$ python -q
>>> import numpy as np
>>> np.set_printoptions(precision=3, suppress=True, linewidth=200)
>>> rd = lambda a: np.round(a, 3) + 0
>>> F = np.loadtxt("a.csv", delimiter=",")
>>> rd(F)
array([[ 1.281,  0.106,  0.848,  0.874],
       [ 0.106,  0.009,  0.098,  0.058],
       [ 0.848,  0.098,  2.574, -0.463],
       [ 0.874,  0.058, -0.463,  1.136]])
>>> rd(np.linalg.eigvals(F))
array([3., 2., 0., 0.])
>>> rd(np.trace(np.linalg.pinv(F) @ F))
np.float64(2.0)
>>> np.abs(np.diag(np.linalg.qr(F)[1])) > 1e-9
array([ True,  True, False, False])
>>> np.linalg.lstsq(F[:-1].T, F[-1])[2]
np.int32(2)
>>> rd(F @ np.linalg.pinv(F) @ F)
array([[ 1.281,  0.106,  0.848,  0.874],
       [ 0.106,  0.009,  0.098,  0.058],
       [ 0.848,  0.098,  2.574, -0.463],
       [ 0.874,  0.058, -0.463,  1.136]])
>>> u = np.array([-2, -2])
>>> rd(np.cross(F[2, :3], F[0, :3]))
array([-0.189,  2.578, -0.036])
>>> rd(np.convolve(F[2], u))
array([-1.695, -1.891, -5.344, -4.222,  0.926])
>>> rd(np.array([np.convolve(row, u, "same") for row in F]))
array([[-2.562, -2.773, -1.907, -3.444],
       [-0.211, -0.229, -0.214, -0.311],
       [-1.695, -1.891, -5.344, -4.222],
       [-1.749, -1.864,  0.811, -1.346]])
>>> rd(np.correlate(F[2], F[0], "full"))
array([ 0.741,  0.804,  2.424,  2.873,  0.005,  3.248, -0.593])
>>> rd(np.polyval(u, F[2]))
array([-3.695, -2.196, -7.148, -1.074])
>>> evals, vecs = np.linalg.eigh(F)
>>> rd(vecs.T @ F @ vecs)
array([[0., 0., 0., 0.],
       [0., 0., 0., 0.],
       [0., 0., 2., 0.],
       [0., 0., 0., 3.]])
>>> rd(evals.sum()), np.trace(F)
(np.float64(5.0), np.float64(5.0))
>>> rd(vecs @ np.diag(evals) @ vecs.T)
array([[ 1.281,  0.106,  0.848,  0.874],
       [ 0.106,  0.009,  0.098,  0.058],
       [ 0.848,  0.098,  2.574, -0.463],
       [ 0.874,  0.058, -0.463,  1.136]])
>>> mat = np.load("block1.npy")
>>> mat
array([[ 7,  1, -1,  2,  2,  2],
       [ 1,  4,  2, -1, -1,  1],
       [ 2,  2, -2,  2,  1,  2],
       [ 1, -1,  0, -1,  0, -1],
       [ 0,  0,  0,  1,  6,  1],
       [ 1, -1, -1, -1,  1,  8]])
>>> x0 = np.array([0, -1, -2, 2, 2, 0])
>>> rhs = mat @ x0
>>> rhs
array([  9, -12,   8,  -1,  14,   3])
>>> rd(np.linalg.solve(mat, rhs + mat[:, 0]))
array([ 1., -1., -2.,  2.,  2.,  0.])
>>> rd(np.linalg.solve(mat, -3 * rhs))
array([ 0.,  3.,  6., -6., -6.,  0.])
>>> rd(np.linalg.solve(mat, rhs))
array([ 0., -1., -2.,  2.,  2.,  0.])
>>> (mat - mat.T) / 2
array([[ 0. ,  0. , -1.5,  0.5,  1. ,  0.5],
       [ 0. ,  0. ,  0. ,  0. , -0.5,  1. ],
       [ 1.5,  0. ,  0. ,  1. ,  0.5,  1.5],
       [-0.5,  0. , -1. ,  0. , -0.5,  0. ],
       [-1. ,  0.5, -0.5,  0.5,  0. ,  0. ],
       [-0.5, -1. , -1.5,  0. ,  0. ,  0. ]])
>>> np.allclose(mat, mat.T)
False
>>> mat @ mat
array([[ 52,   5,  -5,   9,  26,  29],
       [ 15,  21,   2,   1,  -5,  18],
       [ 16,   2,   4,  -5,   8,  17],
       [  4,  -1,  -2,   5,   2,  -6],
       [  2,  -2,  -1,   4,  37,  13],
       [ 11, -12,  -9,  -5,  16,  65]])
>>> np.allclose(mat @ mat.T, mat.T @ mat)
False
>>> np.trace(mat)
np.int64(22)
>>> def softmax(z):
...     e = np.exp(z - z.max(axis=-1, keepdims=True))
...     return e / e.sum(axis=-1, keepdims=True)
... 
>>> rd(softmax(10 * mat[2]))
array([0.25, 0.25, 0.  , 0.25, 0.  , 0.25])
>>> S = mat @ mat.T / np.sqrt(6)
>>> rd(softmax(S + np.triu(np.full(S.shape, -np.inf), 1)))
array([[1.   , 0.   , 0.   , 0.   , 0.   , 0.   ],
       [0.001, 0.999, 0.   , 0.   , 0.   , 0.   ],
       [0.946, 0.   , 0.054, 0.   , 0.   , 0.   ],
       [0.287, 0.037, 0.025, 0.65 , 0.   , 0.   ],
       [0.   , 0.   , 0.   , 0.   , 1.   , 0.   ],
       [0.   , 0.   , 0.   , 0.   , 0.   , 1.   ]])
>>> G = F.T @ F
>>> np.allclose(G, G.T)
True
>>> rd(np.linalg.svd(F, compute_uv=False) ** 2)
array([9., 4., 0., 0.])
>>> np.linalg.matrix_rank(G)
np.int64(2)
>>> np.trace(G), (F ** 2).sum()
(np.float64(13.0), np.float64(13.0))
>>> (F @ F.T).shape
(4, 4)
>>> M2 = np.array([[-5, 3], [0, 2], [-4, -2]])
>>> W0 = np.tile(M2, (2, 3))
>>> W0
array([[-5,  3, -5,  3, -5,  3],
       [ 0,  2,  0,  2,  0,  2],
       [-4, -2, -4, -2, -4, -2],
       [-5,  3, -5,  3, -5,  3],
       [ 0,  2,  0,  2,  0,  2],
       [-4, -2, -4, -2, -4, -2]])
>>> u, g = mat[0], mat[1]
>>> u @ u
np.int64(63)
>>> p = (u @ g) / (u @ u) * u
>>> rd(g - p)
array([ 0.222,  3.889,  2.111, -1.222, -1.222,  0.778])
>>> u, g = W0[4], W0[1]
>>> u @ g
np.int64(12)
>>> u @ u
np.int64(12)
>>> p = (u @ g) / (u @ u) * u
>>> (g - p) @ u
np.float64(0.0)
>>> np.linalg.matrix_rank(np.outer(u, g))
np.int64(1)
>>> g - p
array([0., 0., 0., 0., 0., 0.])
>>> np.allclose(W0[:-1].T @ np.linalg.lstsq(W0[:-1].T, W0[-1])[0], W0[-1])
True
>>> np.abs(np.diag(np.linalg.qr(W0)[1])) > 1e-9
array([ True,  True, False, False, False, False])
>>> np.unique(W0.round(6), axis=0).shape
(3, 6)
>>> rd(W0 @ np.linalg.pinv(W0) @ W0)
array([[-5.,  3., -5.,  3., -5.,  3.],
       [ 0.,  2.,  0.,  2.,  0.,  2.],
       [-4., -2., -4., -2., -4., -2.],
       [-5.,  3., -5.,  3., -5.,  3.],
       [ 0.,  2.,  0.,  2.,  0.,  2.],
       [-4., -2., -4., -2., -4., -2.]])
>>> data = np.load("case2.npy")
>>> rd(data)
array([[-1.664, -0.53 , -0.046, -0.117, -0.304, -0.183],
       [-0.53 , -1.968,  0.663,  0.459,  0.059, -0.099],
       [-0.046,  0.663, -2.179,  0.254,  0.002,  0.521],
       [-0.117,  0.459,  0.254, -0.298, -0.336, -0.115],
       [-0.304,  0.059,  0.002, -0.336, -1.459, -0.351],
       [-0.183, -0.099,  0.521, -0.115, -0.351, -1.433]])
>>> [round(float(x), 3) for x in np.linalg.svd(F, compute_uv=False)[:3]]
[3.0, 2.0, 0.0]
>>> rk = np.linalg.matrix_rank(data)
>>> rk
np.int64(5)
>>> ns = np.linalg.svd(data)[2][rk:].T
>>> np.linalg.matrix_rank(data.T @ data), np.linalg.matrix_rank(data @ data.T)
(np.int64(5), np.int64(5))
>>> rd(ns[:, 0] / ns[np.abs(ns[:, 0]).round(6).argmax(), 0])
array([-0.157,  0.347,  0.237,  1.   , -0.195,  0.05 ])
>>> np.trace(data)
np.float64(-9.0)
>>> rd(np.sort(np.abs(np.linalg.eigvals(data))))
array([0., 1., 1., 2., 2., 3.])
>>> rng = np.random.default_rng(6009)
>>> z = rng.permutation(6)
>>> z
array([4, 1, 5, 3, 2, 0])
>>> M2 = data[z][:, z]
>>> np.trace(M2)
np.float64(-9.0)
>>> X = np.loadtxt("layer14.csv", delimiter=",")
>>> X
array([[-0.8  ,  0.   , -1.7  ,  0.   , -0.031],
       [-0.2  , -0.7  ,  0.8  , -0.5  ,  0.454],
       [ 0.1  , -0.1  , -1.3  , -0.7  ,  0.711],
       [ 0.8  , -0.3  , -1.7  ,  1.4  , -1.384],
       [ 1.9  ,  0.9  ,  0.4  , -1.5  ,  1.481],
       [ 0.1  , -0.5  ,  0.7  , -0.4  ,  0.433],
       [ 0.5  , -0.6  ,  0.   , -1.1  ,  1.06 ],
       [ 0.7  , -0.1  ,  0.2  , -1.   ,  0.955],
       [-0.2  ,  0.   , -1.4  ,  0.5  , -0.517],
       [ 1.8  , -1.1  ,  0.2  ,  0.9  , -0.9  ],
       [-0.1  ,  1.   , -0.4  ,  2.9  , -2.865],
       [-0.4  , -1.8  ,  0.1  ,  1.8  , -1.784],
       [ 0.5  ,  1.   , -2.7  ,  1.1  , -1.105],
       [ 0.7  , -1.1  ,  0.6  , -1.   ,  1.002],
       [ 0.7  ,  0.4  ,  0.3  ,  0.4  , -0.402],
       [ 0.8  ,  2.6  ,  0.6  ,  0.4  , -0.395],
       [-1.3  , -0.4  ,  0.8  ,  0.5  , -0.525],
       [-0.2  ,  0.1  , -0.1  , -1.1  ,  1.107],
       [-1.5  , -0.2  ,  0.6  ,  0.3  , -0.294],
       [ 1.1  , -0.2  , -0.2  ,  0.3  , -0.297]])
>>> rd(np.abs(np.linalg.svd(X)[2][-1]))
array([0.   , 0.002, 0.003, 0.703, 0.711])
>>> np.linalg.cond(X) > 100
np.True_
>>> np.argsort(-np.linalg.norm(X, axis=0).round(6), kind="stable")[:3]
array([3, 4, 2])
